In [1]: import numpy as np

In [2]: np.set_printoptions(precision=3, suppress=True, linewidth=120, floatmode="fixed")

In [3]: M = np.array([[1, 0, 0, 0, 0, 0, 0, 0],
   ...:     [0, 3, 0, 0, 0, 0, 0, 0],
   ...:     [0, 0, -2, 0, 0, 0, 0, 0],
   ...:     [0, 0, 0, 2, 0, 0, 0, 0],
   ...:     [0, 0, 0, 0, -1, 0, 0, 0],
   ...:     [0, 0, 0, 0, 0, -3, 0, 0],
   ...:     [0, 0, 0, 0, 0, 0, -1, 0],
   ...:     [0, 0, 0, 0, 0, 0, 0, -3]])

In [4]: print(M)
[[ 1  0  0  0  0  0  0  0]
 [ 0  3  0  0  0  0  0  0]
 [ 0  0 -2  0  0  0  0  0]
 [ 0  0  0  2  0  0  0  0]
 [ 0  0  0  0 -1  0  0  0]
 [ 0  0  0  0  0 -3  0  0]
 [ 0  0  0  0  0  0 -1  0]
 [ 0  0  0  0  0  0  0 -3]]

In [5]: print(np.sort(np.linalg.eigvals(M)))
[-3.000 -3.000 -2.000 -1.000 -1.000  1.000  2.000  3.000]

In [6]: A = np.load("arr.npy")

In [7]: print(A)
[[ 5 -4  0  0]
 [ 5  4  0  0]
 [ 0  0  5 -4]
 [ 0  0  5  4]]

In [8]: rng = np.random.default_rng(258)

In [9]: labels = rng.permutation(4)

In [10]: print(labels)
[2 3 0 1]

In [11]: Y = A[labels][:, labels]

In [12]: print(Y)
[[ 5 -4  0  0]
 [ 5  4  0  0]
 [ 0  0  5 -4]
 [ 0  0  5  4]]

In [13]: print(round(float(np.linalg.det(Y)), 3), np.round(np.linalg.det(A[labels]), 3))
1600.0 1600.0

In [14]: print(np.sort(np.abs(np.linalg.eigvals(Y))))
[6.325 6.325 6.325 6.325]

In [15]: print(np.diag(Y))
[5 4 5 4]

In [16]: J = np.load("block18.npy")

In [17]: print(J)
[[-0.395 -0.581 -0.162  0.668 -0.180]
 [ 0.132 -0.463 -0.293 -0.410 -0.212]
 [-0.439  0.631 -0.087  0.227 -0.276]
 [-0.263  0.087 -0.570 -0.374 -0.458]
 [ 0.746  0.186 -0.363  0.436 -0.295]
 [-0.088  0.090 -0.651  0.072  0.742]]

In [18]: labels = rng.permutation(5)

In [19]: Y = J[:, labels] * rng.choice([-1, 1], 5)

In [20]: print(Y)
[[ 0.581 -0.395 -0.180  0.162  0.668]
 [ 0.463  0.132 -0.212  0.293 -0.410]
 [-0.631 -0.439 -0.276  0.087  0.227]
 [-0.087 -0.263 -0.458  0.570 -0.374]
 [-0.186  0.746 -0.295  0.363  0.436]
 [-0.090 -0.088  0.742  0.651  0.072]]

In [21]: U, _, vt = np.linalg.svd(J.T @ Y)

In [22]: print(labels)
[1 0 4 2 3]

In [23]: print(np.round(np.linalg.lstsq(J, Y)[0], 3) + 0)
[[ 0.000  1.000  0.000  0.000  0.000]
 [-1.000  0.000  0.000  0.000  0.000]
 [ 0.000  0.000  0.000 -1.000  0.000]
 [ 0.000  0.000  0.000  0.000  1.000]
 [ 0.000  0.000  1.000  0.000  0.000]]

In [24]: vec = np.array([4, -4, 0, -3, 5])

In [25]: y = J @ vec

In [26]: c, lr = np.zeros(5), 1 / np.linalg.norm(J, 2) ** 2

In [27]: for i in range(250):
    ...:     c -= lr * J.T @ (J @ c - y)
    ...:     if i % 50 == 0: print(i, round(np.linalg.norm(J @ c - y), 3))
    ...: 
0 0.0
50 0.0
100 0.0
150 0.0
200 0.0

In [28]: print(round(float(np.linalg.cond(J)), 3))
1.0

In [29]: print(c.round(3) + 0)
[ 4.000 -4.000  0.000 -3.000  5.000]

In [30]: P = J @ np.linalg.solve(J.T @ J, J.T)

In [31]: print(np.diag(P))
[0.998 0.530 0.726 0.751 1.000 0.995]

In [32]: print(P @ J[:, 4])
[-0.180 -0.212 -0.276 -0.458 -0.295  0.742]

In [33]: print(np.round(np.linalg.eigvalsh(P), 3) + 0)
[0.000 1.000 1.000 1.000 1.000 1.000]
